% python3 -q
>>> import numpy as np
>>> np.set_printoptions(precision=2, suppress=True, linewidth=160)
>>> m1 = np.load("case9.npy")
>>> print(m1)
[[0 0 0 0 0 0 0 0]
 [0 0 0 0 0 0 0 0]
 [4 0 6 4 2 4 2 6]
 [4 0 6 4 2 4 2 6]
 [0 0 0 0 0 0 0 0]]
>>> left, s, Vt = np.linalg.svd(m1)
>>> evecs = Vt[:(s > 1e-8).sum()]
>>> rng = np.random.default_rng(419870)
>>> vec = m1[2] + -1 * m1[4] + rng.integers(2) * np.eye(8)[6]
>>> print(vec)
[4. 0. 6. 4. 2. 4. 2. 6.]
>>> print(np.linalg.matrix_rank(np.vstack([m1, vec])))
1
>>> print(np.allclose(evecs.T @ evecs @ vec, vec))
True
>>> print(evecs.T @ evecs)
[[0.13 0.   0.19 0.12 0.06 0.12 0.06 0.19]
 [0.   0.   0.   0.   0.   0.   0.   0.  ]
 [0.19 0.   0.28 0.19 0.09 0.19 0.09 0.28]
 [0.12 0.   0.19 0.12 0.06 0.12 0.06 0.19]
 [0.06 0.   0.09 0.06 0.03 0.06 0.03 0.09]
 [0.12 0.   0.19 0.12 0.06 0.12 0.06 0.19]
 [0.06 0.   0.09 0.06 0.03 0.06 0.03 0.09]
 [0.19 0.   0.28 0.19 0.09 0.19 0.09 0.28]]
>>> print(np.round(np.linalg.norm(m1, 2) / np.linalg.norm(m1), 2))
1.0
>>> print(np.linalg.cond(m1) > 100)
True
>>> print(np.allclose(m1[:-1].T @ np.linalg.lstsq(m1[:-1].T, m1[-1])[0], m1[-1]))
True
>>> print(np.linalg.lstsq(m1[:-1].T, m1[-1])[2])
1
>>> print(np.round(np.trace(np.linalg.pinv(m1) @ m1), 2))
1.0
>>> print(np.unique(m1.round(6), axis=0).shape)
(2, 8)
>>> W0 = np.load("block15.npy")
>>> print(W0)
[[-30.   -1.2   0.8  -1.7   0.5]
 [-16.    0.8   3.2  -0.2   0.4]
 [ -6.    0.1  -0.1   2.4  -0.6]
 [-18.    0.3  -0.4   0.   -0.5]]
>>> blk = np.stack([W0, -3 * W0, W0[::-1]])
>>> print(blk.shape)
(3, 4, 5)
>>> print(np.linalg.matrix_rank(blk))
[4 4 4]
>>> print(np.linalg.norm(blk, axis=(1, 2)))
[ 39.23 117.69  39.23]
>>> X = np.loadtxt("dump.csv", delimiter=",")
>>> print(X)
[[ 0.14  0.14 -0.23 -0.05 -0.14  0.14 -0.05  0.05]
 [ 0.14  0.14 -0.23 -0.05 -0.14  0.14 -0.05  0.05]
 [-0.23 -0.23  0.39  0.08  0.23 -0.23  0.08 -0.08]
 [-0.05 -0.05  0.08  0.02  0.05 -0.05  0.02 -0.02]
 [-0.14 -0.14  0.23  0.05  0.14 -0.14  0.05 -0.05]
 [ 0.14  0.14 -0.23 -0.05 -0.14  0.14 -0.05  0.05]
 [-0.05 -0.05  0.08  0.02  0.05 -0.05  0.02 -0.02]
 [ 0.05  0.05 -0.08 -0.02 -0.05  0.05 -0.02  0.02]]
>>> vec = np.array([-2, 3, -3, 3, 0, -3, 2, -3])
>>> print(np.trace(X))
1.0
>>> print(np.linalg.eigvalsh(2 * X - np.eye(8)))
[-1. -1. -1. -1. -1. -1. -1.  1.]
>>> print(X @ X @ vec)
[ 0.05  0.05 -0.08 -0.02 -0.05  0.05 -0.02  0.02]
>>> rank = np.linalg.matrix_rank(X)
>>> print(rank)
1
>>> N = np.linalg.svd(X)[2][rank:].T
>>> print([int(np.linalg.matrix_rank(X[:, :j + 1])) for j in range(8)])
[1, 1, 1, 1, 1, 1, 1, 1]
>>> print(np.round(np.linalg.norm(W0, 2) / np.linalg.norm(W0), 2))
0.99
>>> print(np.linalg.matrix_rank(W0, rtol=0.1))
1
>>> print([round(float(x), 2) for x in np.linalg.svd(W0, compute_uv=False)[:3]])
[38.99, 3.03, 2.92]
>>> left, s, Vt = np.linalg.svd(X)
>>> print(np.argmax(s[:-1] / (s[1:] + 1e-6)) + 1)
1
>>> A2 = left[:, :1] @ np.diag(s[:1]) @ Vt[:1]
>>> print(np.linalg.matrix_rank(X, rtol=0.05))
1
>>> print(np.linalg.matrix_rank(A2))
1
>>> print(np.linalg.lstsq(X[:-1].T, X[-1])[2])
1
>>> print(np.abs(np.diag(np.linalg.qr(X)[1])) > 1e-9)
[ True False False False False False False False]
>>> print(np.unique(X.round(6), axis=0).shape)
(5, 8)
>>> print(X @ np.linalg.pinv(X) @ X)
[[ 0.14  0.14 -0.23 -0.05 -0.14  0.14 -0.05  0.05]
 [ 0.14  0.14 -0.23 -0.05 -0.14  0.14 -0.05  0.05]
 [-0.23 -0.23  0.39  0.08  0.23 -0.23  0.08 -0.08]
 [-0.05 -0.05  0.08  0.02  0.05 -0.05  0.02 -0.02]
 [-0.14 -0.14  0.23  0.05  0.14 -0.14  0.05 -0.05]
 [ 0.14  0.14 -0.23 -0.05 -0.14  0.14 -0.05  0.05]
 [-0.05 -0.05  0.08  0.02  0.05 -0.05  0.02 -0.02]
 [ 0.05  0.05 -0.08 -0.02 -0.05  0.05 -0.02  0.02]]
>>> feats = 2 * np.eye(8) + np.eye(8, k=1)
>>> print(feats)
[[2. 1. 0. 0. 0. 0. 0. 0.]
 [0. 2. 1. 0. 0. 0. 0. 0.]
 [0. 0. 2. 1. 0. 0. 0. 0.]
 [0. 0. 0. 2. 1. 0. 0. 0.]
 [0. 0. 0. 0. 2. 1. 0. 0.]
 [0. 0. 0. 0. 0. 2. 1. 0.]
 [0. 0. 0. 0. 0. 0. 2. 1.]
 [0. 0. 0. 0. 0. 0. 0. 2.]]
>>> u = np.array([4, 4, -1, -3, 4, 1, 1, -4])
>>> A2 = feats + np.outer(u, np.eye(8)[1])
>>> print(np.linalg.matrix_rank(A2 - feats))
1
>>> print(A2)
[[ 2.  5.  0.  0.  0.  0.  0.  0.]
 [ 0.  6.  1.  0.  0.  0.  0.  0.]
 [ 0. -1.  2.  1.  0.  0.  0.  0.]
 [ 0. -3.  0.  2.  1.  0.  0.  0.]
 [ 0.  4.  0.  0.  2.  1.  0.  0.]
 [ 0.  1.  0.  0.  0.  2.  1.  0.]
 [ 0.  1.  0.  0.  0.  0.  2.  1.]
 [ 0. -4.  0.  0.  0.  0.  0.  2.]]
>>> A2 = feats + rng.integers(-2, 3, (8, 6)) @ rng.integers(-2, 3, (6, 8))
>>> print(A2)
[[  5.  -9.   5.  -2.   4.  -3.   4.   4.]
 [  0.   4.   7.   8.   4.   6.  -8.  -4.]
 [  4.   0.   0.  -5.  -4.  -1.   5.   4.]
 [ -4.   2.  -4.   2.  -3.   2.   1.   1.]
 [ -2.   3.  -3.  -1.   2.  -3.  -2.   2.]
 [ -4.   3.  -2.  -4.  -2.   5.   1. -10.]
 [  2.   9.  -2.   8.   2.  -1.  -3.  -6.]
 [ -7.   3.  -2.  -3.   0.   0.  -4.  -3.]]
>>> print(A2 - feats)
[[  3. -10.   5.  -2.   4.  -3.   4.   4.]
 [  0.   2.   6.   8.   4.   6.  -8.  -4.]
 [  4.   0.  -2.  -6.  -4.  -1.   5.   4.]
 [ -4.   2.  -4.   0.  -4.   2.   1.   1.]
 [ -2.   3.  -3.  -1.   0.  -4.  -2.   2.]
 [ -4.   3.  -2.  -4.  -2.   3.   0. -10.]
 [  2.   9.  -2.   8.   2.  -1.  -5.  -7.]
 [ -7.   3.  -2.  -3.   0.   0.  -4.  -5.]]
>>> print(np.linalg.matrix_rank(A2 - feats, tol=1e-8))
6
>>> vec = np.array([1, -3, -1, 0, -3, 3, 0, 0])
>>> target = A2 @ vec
>>> print(target)
[  6. -13.  13.   9. -23.  10. -32. -14.]
>>> print(np.round(np.linalg.solve(A2.T, A2[3]), 2) + 0)
[0. 0. 0. 1. 0. 0. 0. 0.]
>>> print(np.round(np.linalg.solve(A2, target + A2[:, 4]), 2) + 0)
[ 1. -3. -1.  0. -2.  3.  0.  0.]
>>> print(np.round(np.linalg.solve(A2, 4 * target), 2) + 0)
[  4. -12.  -4.   0. -12.  12.   0.   0.]
>>> labels = rng.permutation(8)
>>> print(labels)
[2 0 7 4 5 6 1 3]
>>> A2 = feats[labels][:, labels]
>>> print(np.trace(A2))
16.0
>>> print(A2)
[[2. 0. 0. 0. 0. 0. 0. 1.]
 [0. 2. 0. 0. 0. 0. 1. 0.]
 [0. 0. 2. 0. 0. 0. 0. 0.]
 [0. 0. 0. 2. 1. 0. 0. 0.]
 [0. 0. 0. 0. 2. 1. 0. 0.]
 [0. 0. 1. 0. 0. 2. 0. 0.]
 [1. 0. 0. 0. 0. 0. 2. 0.]
 [0. 0. 0. 1. 0. 0. 0. 2.]]
>>> print(np.sort(np.abs(np.linalg.eigvals(A2))))
[2. 2. 2. 2. 2. 2. 2. 2.]
>>> print([int(np.linalg.matrix_rank(np.linalg.matrix_power(feats, p))) for p in range(1, 9)])
[8, 8, 8, 8, 8, 8, 8, 8]
>>> print(np.prod(np.diag(feats)), round(np.linalg.det(feats), 2))
256.0 256.0
>>> print(np.sort(np.linalg.eigvals(feats)))
[2. 2. 2. 2. 2. 2. 2. 2.]
>>> M = np.load("x.npy")
>>> print(M)
[[ 1  0  0]
 [ 5  1  0]
 [-4  9  1]]
>>> left, s, Vt = np.linalg.svd(M, full_matrices=False)
>>> print(np.round(np.sqrt((s ** 2).sum()), 2), round(np.linalg.norm(M), 2))
11.18 11.18
>>> print(np.round(s / s[0], 2) + 0)
[1.  0.5 0. ]
>>> print(left.shape, s.shape, Vt.shape)
(3, 3) (3,) (3, 3)
>>> print(np.abs(left[:, 0]).round(6).argmax())
2
>>> print(np.cumsum(s ** 2) / np.sum(s ** 2))
[0.8 1.  1. ]
>>> print(np.allclose(left * s @ Vt, M))
True
>>> print(s)
[9.99 5.01 0.02]
>>> print(np.abs(Vt[0]))
[0.48 0.87 0.1 ]
>>> A2 = np.array([[0, 3, 3], [0, 0, 3], [3, 2, 2]])
>>> print(A2.T @ M.T)
[[  0   0   3]
 [  3  15 -10]
 [  3  18  17]]
>>> print(np.einsum("ik,kj->ji", M, A2))
[[  0   0   3]
 [  3  15 -10]
 [  3  18  17]]
>>> arr = np.loadtxt("mat.csv", delimiter=",")
>>> print(arr)
[[ 9.63 -0.69  7.08 -5.3  -9.84]
 [ 6.21  7.32 -0.3   5.05 -7.71]
 [ 3.9   5.02  0.3   3.05 -4.61]
 [ 4.91  1.22  0.35  2.76 -3.02]
 [ 9.53  1.44 -1.84  7.47 -5.78]
 [ 2.24  2.65  1.4   0.57 -2.31]
 [ 7.08 -0.55 -0.94  5.06 -2.94]
 [ 3.44  4.66 -0.37  3.77 -3.58]
 [ 3.    4.8   3.99 -2.47 -5.91]
 [ 6.03  4.87  0.83  3.03 -6.64]
 [ 2.28  3.13  0.15  2.41 -1.92]
 [ 7.17 -0.82  5.35 -3.76 -6.62]
 [-3.25  2.76  2.86 -3.37  1.4 ]
 [ 3.88 -1.99  1.25  0.65 -0.6 ]
 [ 6.88  4.73 -1.16  6.09 -6.08]]
>>> print(np.round(W0.sum(axis=0), 2) + 0)
[-70.    0.    3.5   0.5  -0.2]
>>> print(W0.shape)
(4, 5)
>>> print(np.count_nonzero(W0))
19
>>> print(W0.sum(axis=1))
[-31.6 -11.8  -4.2 -18.6]
>>> print(arr @ np.linalg.pinv(arr) @ arr)
[[ 9.63 -0.69  7.08 -5.3  -9.84]
 [ 6.21  7.32 -0.3   5.05 -7.71]
 [ 3.9   5.02  0.3   3.05 -4.61]
 [ 4.91  1.22  0.35  2.76 -3.02]
 [ 9.53  1.44 -1.84  7.47 -5.78]
 [ 2.24  2.65  1.4   0.57 -2.31]
 [ 7.08 -0.55 -0.94  5.06 -2.94]
 [ 3.44  4.66 -0.37  3.77 -3.58]
 [ 3.    4.8   3.99 -2.47 -5.91]
 [ 6.03  4.87  0.83  3.03 -6.64]
 [ 2.28  3.13  0.15  2.41 -1.92]
 [ 7.17 -0.82  5.35 -3.76 -6.62]
 [-3.25  2.76  2.86 -3.37  1.4 ]
 [ 3.88 -1.99  1.25  0.65 -0.6 ]
 [ 6.88  4.73 -1.16  6.09 -6.08]]
>>> print(round(float(np.trace(np.linalg.pinv(arr) @ arr)), 2))
4.0
